>>> import numpy as np
>>> from numpy import linalg as LA
>>> np.set_printoptions(precision=2, suppress=True, linewidth=200, sign=" ")
>>> mat = np.loadtxt("w.csv", delimiter=",")
>>> mat
array([[-19.51,  20.96,  19.97,  20.19,   9.48],
       [-19.38,  18.21,  19.27,  20.18,   9.87],
       [-19.7 ,  21.3 ,  18.79,  19.53,   9.72],
       [-21.16,  19.52,  20.99,  19.79,  10.7 ],
       [-20.  ,  20.5 ,  21.02,  20.21,  10.6 ],
       [-19.91,  19.6 ,  18.  ,  20.54,   8.75],
       [-20.9 ,  19.52,  20.31,  18.83,  10.27],
       [-21.4 ,  19.6 ,  19.03,  21.27,   9.34],
       [-19.11,  22.01,  20.86,  20.53,   8.49],
       [-19.4 ,  20.19,  20.01,  17.66,  10.26],
       [-19.98,  19.52,  19.43,  20.63,   9.62],
       [-18.38,  21.08,  18.78,  17.97,   8.64],
       [-18.93,  19.28,  19.43,  19.42,   8.9 ],
       [-18.99,  21.42,  21.89,  21.36,  10.34],
       [-20.43,  18.22,  19.71,  18.47,  11.35],
       [-19.62,  18.67,  18.76,  20.34,   8.91],
       [-18.6 ,  20.47,  22.21,  19.84,   9.21],
       [-19.12,  18.95,  20.58,  19.59,   9.33],
       [-20.28,  18.95,  19.9 ,  20.7 ,   9.92],
       [-19.79,  22.04,  20.28,  19.86,   9.51],
       [-20.82,  20.03,  19.13,  19.51,   9.91],
       [-18.82,  20.24,  18.37,  20.33,   9.02],
       [-21.08,  17.82,  18.84,  19.45,   9.93],
       [-22.92,  19.18,  19.21,  17.62,  10.25],
       [-19.83,  19.53,  19.38,  21.58,  10.34],
       [-20.87,  21.7 ,  20.67,  19.93,   9.66],
       [-19.99,  21.27,  19.54,  19.68,  10.01],
       [-19.07,  19.59,  21.66,  19.14,   8.69],
       [-20.74,  20.62,  19.44,  20.42,  10.35],
       [-20.25,  19.84,  18.86,  20.42,   9.56]])
>>> blk = np.stack([mat, 5 * mat, mat[::-1]])
>>> LA.norm(blk, axis=(1, 2))
array([  224.69,  1123.47,   224.69])
>>> blk.shape
(3, 30, 5)
>>> proj = mat @ LA.solve(mat.T @ mat, mat.T)
>>> np.round(LA.eigvalsh(proj), 2) + 0
array([ 0.,  0.,  0.,  0.,  0.,  0.,  0.,  0.,  0.,  0.,  0.,  0.,  0.,  0.,  0.,  0.,  0.,  0.,  0.,  0.,  0.,  0.,  0.,  0.,  0.,  1.,  1.,  1.,  1.,  1.])
>>> round(np.trace(proj), 2)
np.float64(5.0)
>>> round(LA.norm(mat, 1), 2), np.round(LA.norm(mat, np.inf), 2)
(np.float64(599.83), np.float64(94.0))
>>> np.round(LA.norm(mat[27], 1), 2), np.round(LA.norm(mat[27], np.inf), 2)
(np.float64(88.15), np.float64(21.66))
>>> round(float(mat[27] @ mat[0]), 2)
1684.03
>>> np.round(LA.norm(mat[27] - mat[0]), 2)
np.float64(2.58)
>>> round(float(LA.norm(mat) ** 2 / LA.norm(mat, 2) ** 2), 2)
1.0
>>> LA.norm(mat, axis=0)
array([ 109.49,  109.68,  108.66,  108.76,   53.25])
>>> np.round(LA.norm(mat, 2), 2)
np.float64(224.45)
>>> arr = np.load("layer11.npy")
>>> arr
array([[ 0.1, -0.5, -0.2, -1.5, -0.3, -2. ],
       [-0.8, -0.8, -0.5,  0.6, -0.2,  0. ],
       [ 0. , -0.3, -1.6,  0.4, -0.3, -0.5],
       [ 0.3, -0.1, -1.2,  1.2,  1.7,  0. ],
       [ 0.4,  0.6,  1.1, -0.8, -1. , -1.3],
       [ 1.4, -0.8, -1.8, -1.3,  0.2,  1. ]])
>>> round(LA.norm(arr[5] - arr[1]), 2)
np.float64(3.36)
>>> round(arr[5] @ arr[1], 2)
np.float64(-0.4)
>>> round(LA.norm(arr, 1), 2), np.round(LA.norm(arr, np.inf), 2)
(np.float64(6.4), np.float64(6.5))
>>> round(LA.norm(arr[5], 1), 2), np.round(LA.norm(arr[5], np.inf), 2)
(np.float64(6.5), np.float64(1.8))
>>> np.round(LA.norm(arr, "nuc"), 2)
np.float64(11.73)
>>> LA.norm(arr, axis=0)
array([ 1.69,  1.41,  2.96,  2.56,  2.04,  2.63])
>>> LA.matrix_rank(arr)
np.int64(6)
>>> np.diff(arr, axis=0)
array([[-0.9, -0.3, -0.3,  2.1,  0.1,  2. ],
       [ 0.8,  0.5, -1.1, -0.2, -0.1, -0.5],
       [ 0.3,  0.2,  0.4,  0.8,  2. ,  0.5],
       [ 0.1,  0.7,  2.3, -2. , -2.7, -1.3],
       [ 1. , -1.4, -2.9, -0.5,  1.2,  2.3]])
>>> np.abs(arr).max()
np.float64(2.0)
>>> arr.sum(axis=0)
array([ 1.4, -1.9, -4.2, -1.4,  0.1, -2.8])
>>> rng = np.random.default_rng(377)
>>> lab = rng.permutation(6)
>>> lab
array([ 5,  3,  0,  2,  4,  1])
>>> Y = arr[lab][:, lab]
>>> round(LA.det(Y), 2), np.round(LA.det(arr[lab]), 2)
(np.float64(-9.74), np.float64(-9.74))
>>> np.sort(np.abs(LA.eigvals(Y)))
array([ 0.4 ,  1.56,  1.56,  1.81,  2.33,  2.33])
>>> round(float(np.trace(Y)), 2)
-1.1
>>> np.allclose(Y, arr)
False
>>> np.diag(Y)
array([ 1. ,  1.2,  0.1, -1.6, -1. , -0.8])
>>> blk = np.stack([arr, 5 * arr, arr[::-1]])
>>> LA.matrix_rank(blk.reshape(3, -1))
np.int64(2)
>>> E = np.load("mat.npy")
>>> E
array([[  0,   3,  11],
       [ -3,   0,   4],
       [-11,  -4,   0]])
>>> x = np.array([0, 0, 1])
>>> np.round(LA.eigvals(E).real, 2) + 0
array([ 0.,  0.,  0.])
>>> O = LA.solve(np.eye(3) - E, np.eye(3) + E)
>>> round(float(LA.det(O)), 2)
1.0
>>> proj = np.triu(np.array([[1, 2, 5], [4, 5, 2], [-2, 4, -4]]), 1) + np.eye(3)
>>> Y = proj @ E @ LA.inv(proj)
>>> LA.matrix_rank(Y)
np.int64(2)
>>> round(float(LA.det(Y)), 2)
-0.0
>>> np.round(np.poly(Y), 2) + 0
array([   1.,    0.,  146.,    0.])
>>> feats = np.load("arr.npy")
>>> feats
array([[  0.7,  -2.5,   0.4,   1.1,  -0.5],
       [ -1.1,  -0.7,  -1.4,  -0.6,   0. ],
       [ -0.6,   0.2,   0.6,  -0.1,  -0.9],
       [  1.1,  -1. ,  -0.8,   1.3,  -0.2],
       [  1.9,   0.2,   0.3,  -1.7,  -1.8],
       [ -0.6,   1.9,  -0.1,  -0.3,  -0.9],
       [ -1.3,   0.7,  -1. ,   0.7,   0.4],
       [ -0.1,  -0.3,   1.1,  -0.5,   1.1],
       [  0.9,  -1.4,  -0.4,   0.5,  -1.3],
       [ -1.3,   1.5,  -0.5,   1.7,  -0.2],
       [  1.3,   0.9,  -0.8,   2.3,  -0.1],
       [  0.7,   0.9,  -1.2,   0.7,   1.4],
       [  0.9,  -0.8,   0.3,   1.4,  -1.7],
       [  0.2,  -0.1,  -0.8,   0.4,  -0.3],
       [ -1.7,  -0.7,  -0.3,   0.7,  -0.3],
       [-14. , -10. ,   0. , -12. ,   0. ],
       [  0.2,   0.1,   0.7,  -0.1,   0.5],
       [ -0.5,  -1.8,  -0.3,   0.6,   0.5]])
>>> # row 15 is much longer than the rest
>>> lab = feats[:, 1] > np.median(feats[:, 1])
>>> u = feats[lab].mean(axis=0) - feats[~lab].mean(axis=0)
>>> round(float((((feats - feats.mean(axis=0)) @ u > 0) == lab).mean()), 2)
0.78
>>> ((feats - feats.mean(axis=0)) @ u > 0).astype(int)
array([ 0,  0,  1,  1,  1,  1,  1,  1,  1,  1,  1,  1,  1,  1,  0,  0,  1,  0])
>>> d = LA.norm(feats[:, None] - feats[None], axis=-1)
>>> d[:5, :5]
array([[ 0.  ,  3.59,  3.26,  1.99,  4.27],
       [ 3.59,  0.  ,  2.47,  2.99,  4.14],
       [ 3.26,  2.47,  0.  ,  2.96,  3.12],
       [ 1.99,  2.99,  2.96,  0.  ,  3.85],
       [ 4.27,  4.14,  3.12,  3.85,  0.  ]])
>>> np.flatnonzero(d[1] < d.mean() / 2)
array([  1,   6,  13,  14,  17])
>>> Xs = (feats - feats.mean(axis=0)) / feats.std(axis=0)
>>> np.argwhere(np.abs(Xs) > 2)
array([[ 15,   0],
       [ 15,   1],
       [ 15,   3]])
>>> coef = LA.lstsq(np.delete(Xs, 2, axis=1), Xs[:, 2])[0]
>>> np.round(1 - np.var(Xs[:, 2] - np.delete(Xs, 2, axis=1) @ coef), 2)
np.float64(0.15)
>>> np.abs(coef).argmax()
np.int64(0)
>>> M = np.array([[0, -2, 1, -1, -3, 0],
...     [2, 0, -1, 1, -2, -1],
...     [-1, 1, 0, -1, -1, 3],
...     [1, -1, 1, 0, -2, -1],
...     [3, 2, 1, 2, 0, 1],
...     [0, 1, -3, 1, -1, 0]])
>>> # antisymmetric, zero diagonal
>>> Y = LA.inv(M)
>>> np.round(LA.det(M) * LA.det(Y), 2)
np.float64(1.0)
>>> np.round(LA.cond(M), 2)
np.float64(15.53)
>>> round(float(LA.slogdet(M)[0]), 2)
1.0
>>> np.round(LA.inv(Y), 2) + 0
array([[ 0., -2.,  1., -1., -3.,  0.],
       [ 2.,  0., -1.,  1., -2., -1.],
       [-1.,  1.,  0., -1., -1.,  3.],
       [ 1., -1.,  1.,  0., -2., -1.],
       [ 3.,  2.,  1.,  2.,  0.,  1.],
       [ 0.,  1., -3.,  1., -1.,  0.]])
>>> Y.round(2) + 0
array([[ 0.  ,  1.33,  0.17, -1.  , -0.17, -0.83],
       [-1.33,  0.  ,  0.67,  1.67, -0.33,  0.  ],
       [-0.17, -0.67,  0.  ,  0.83,  0.17,  0.17],
       [ 1.  , -1.67, -0.83,  0.  ,  0.83,  1.17],
       [ 0.17,  0.33, -0.17, -0.83,  0.  , -0.33],
       [ 0.83,  0.  , -0.17, -1.17,  0.33,  0.  ]])
>>> K = np.array([[1.1, 1.0, 1.2],
...     [-0.5, -0.1, 1.9],
...     [-0.1, -1.3, 1.3],
...     [0.1, 0.8, 2.0],
...     [1.9, -1.6, -0.6],
...     [-1.3, -1.7, -0.4],
...     [-0.7, 1.1, 0.2],
...     [-0.1, -0.3, 1.5],
...     [1.7, -0.7, -1.5],
...     [-1.1, -1.2, -1.1],
...     [-1.2, -0.3, 1.0],
...     [0.2, -0.6, 0.6],
...     [-0.4, 1.3, 0.4],
...     [1.0, 1.4, -1.4],
...     [1.5, 1.1, -1.4],
...     [0.8, 2.3, -0.2],
...     [0.0, -2.1, 0.3],
...     [-0.3, 0.0, 1.7],
...     [0.5, -0.2, -1.7],
...     [-0.4, -1.4, -1.5]])
>>> x = np.array([3, 3, 1])
>>> (K @ x).argmax()
np.int64(15)
>>> LA.norm(K @ x) <= LA.norm(K, 2) * LA.norm(x) + 1e-9
np.True_
>>> K * x
array([[ 3.3,  3. ,  1.2],
       [-1.5, -0.3,  1.9],
       [-0.3, -3.9,  1.3],
       [ 0.3,  2.4,  2. ],
       [ 5.7, -4.8, -0.6],
       [-3.9, -5.1, -0.4],
       [-2.1,  3.3,  0.2],
       [-0.3, -0.9,  1.5],
       [ 5.1, -2.1, -1.5],
       [-3.3, -3.6, -1.1],
       [-3.6, -0.9,  1. ],
       [ 0.6, -1.8,  0.6],
       [-1.2,  3.9,  0.4],
       [ 3. ,  4.2, -1.4],
       [ 4.5,  3.3, -1.4],
       [ 2.4,  6.9, -0.2],
       [ 0. , -6.3,  0.3],
       [-0.9,  0. ,  1.7],
       [ 1.5, -0.6, -1.7],
       [-1.2, -4.2, -1.5]])
>>> np.einsum("ij,j->i", K, x)
array([ 7.5,  0.1, -2.9,  4.7,  0.3, -9.4,  1.4,  0.3,  1.5, -8. , -3.5, -0.6,  3.1,  5.8,  6.4,  9.1, -6. ,  0.8, -0.8, -6.9])
>>> (K * x).sum(axis=1)
array([ 7.5,  0.1, -2.9,  4.7,  0.3, -9.4,  1.4,  0.3,  1.5, -8. , -3.5, -0.6,  3.1,  5.8,  6.4,  9.1, -6. ,  0.8, -0.8, -6.9])
>>> K @ x
array([ 7.5,  0.1, -2.9,  4.7,  0.3, -9.4,  1.4,  0.3,  1.5, -8. , -3.5, -0.6,  3.1,  5.8,  6.4,  9.1, -6. ,  0.8, -0.8, -6.9])
>>> cent = K[[5, 8]].astype(float)
>>> for _ in range(3):
...     lab = LA.norm(K[:, None] - cent, axis=-1).argmin(axis=1)
...     cent = np.array([K[lab == j].mean(axis=0) for j in range(2)])
... 
>>> lab
array([ 1,  0,  0,  0,  1,  0,  0,  0,  1,  0,  0,  0,  0,  1,  1,  1,  0,  0,  1,  0])
>>> cent[1] - cent[0]
array([ 1.66,  0.92, -1.41])
>>> np.bincount(lab)
array([ 13,   7])
>>> O, r_ = LA.qr(K)
>>> np.abs(np.diag(r_))
array([ 4.17,  5.25,  5.16])
>>> np.round(O.T @ O, 2) + 0
array([[ 1.,  0.,  0.],
       [ 0.,  1.,  0.],
       [ 0.,  0.,  1.]])
>>> np.allclose(r_.T @ r_, K.T @ K)
True
>>> O.shape, r_.shape
((20, 3), (3, 3))
>>> C2 = np.cov(K, rowvar=False)
>>> np.argwhere(np.triu(np.abs(np.corrcoef(K.T)) > 0.8, 1))
array([], shape=(0, 2), dtype=int64)
>>> np.median(K, axis=0)
array([-0.05, -0.25,  0.25])
>>> d = LA.norm(K[:, None] - K[None], axis=-1)
>>> np.flatnonzero(d[0] < d.mean() / 2)
array([ 0])
>>> (d + 1e9 * np.eye(20)).round(6).argmin(axis=1)
array([  3,  17,   7,  17,   8,   9,  12,  17,   4,  19,   1,   7,   6,  14,  13,  13,   2,   1,   8,   9])
>>> np.unravel_index(d.round(6).argmax(), d.shape)
(np.int64(5), np.int64(15))
>>> d.shape
(20, 20)
>>> d[0].round(6).argsort(kind="stable")[:4]
array([  0,   3,  12,  17])
>>> d[0]
array([ 0.  ,  2.06,  2.6 ,  1.3 ,  3.26,  3.95,  2.06,  1.79,  3.25,  3.87,  2.65,  1.93,  1.73,  2.63,  2.63,  1.93,  3.41,  1.79,  3.2 ,  3.91])
>>> X = np.array([[-0.02, 0.23, -0.07, 0.85, -0.66, 0.24],
...     [-1.45, 0.59, -1.56, 0.23, -0.89, 0.0],
...     [0.44, 0.33, 0.91, 1.09, -0.13, -1.14],
...     [1.63, -0.21, -0.29, 0.88, 0.48, -0.24],
...     [-0.5, 0.27, -0.16, -0.26, 0.33, 0.96],
...     [-0.77, -0.68, -0.09, -0.35, 0.53, 0.07]])
>>> X
array([[-0.02,  0.23, -0.07,  0.85, -0.66,  0.24],
       [-1.45,  0.59, -1.56,  0.23, -0.89,  0.  ],
       [ 0.44,  0.33,  0.91,  1.09, -0.13, -1.14],
       [ 1.63, -0.21, -0.29,  0.88,  0.48, -0.24],
       [-0.5 ,  0.27, -0.16, -0.26,  0.33,  0.96],
       [-0.77, -0.68, -0.09, -0.35,  0.53,  0.07]])
>>> Y = np.array([[0, 3], [0, 2], [2, 1], [2, 1], [0, 2], [3, 3]])
>>> np.einsum("ik,kj->ij", X, Y)
array([[ 2.28,  0.58],
       [-2.66, -6.28],
       [ 0.58,  0.3 ],
       [ 0.46,  5.3 ],
       [ 2.04,  2.16],
       [-0.67, -2.84]])
>>> np.einsum("ik,kj->ji", X, Y)
array([[ 2.28, -2.66,  0.58,  0.46,  2.04, -0.67],
       [ 0.58, -6.28,  0.3 ,  5.3 ,  2.16, -2.84]])
>>> LA.matrix_rank(X @ Y)
np.int64(2)
>>> np.einsum("ij->j", X)
array([-0.67,  0.53, -1.26,  2.44, -0.34, -0.11])
>>> LA.matrix_rank(np.vstack([X, Y.T]))
np.int64(6)
>>> A = np.load("test19.npy")
>>> A
array([[ 0.4 , -0.3 , -1.  ],
       [ 0.72, -0.52, -0.63],
       [ 0.7 , -0.5 , -0.6 ],
       [-1.5 , -1.  , -0.4 ]])
>>> u, v = A[1], A[0]
>>> np.round(u @ v, 2)
np.float64(1.07)
>>> p = (u @ v) / (u @ u) * u
>>> p
array([ 0.65, -0.47, -0.57])
>>> LA.matrix_rank(np.outer(u, v))
np.int64(1)
>>> Y = np.c_[A[:, :2] @ np.array([[4, 4], [0, 2]]), np.array([5, 5, -5, -2])]
>>> Y
array([[ 1.6 ,  1.  ,  5.  ],
       [ 2.88,  1.84,  5.  ],
       [ 2.8 ,  1.8 , -5.  ],
       [-6.  , -8.  , -2.  ]])
>>> LA.matrix_rank(np.c_[A, Y])
np.int64(4)
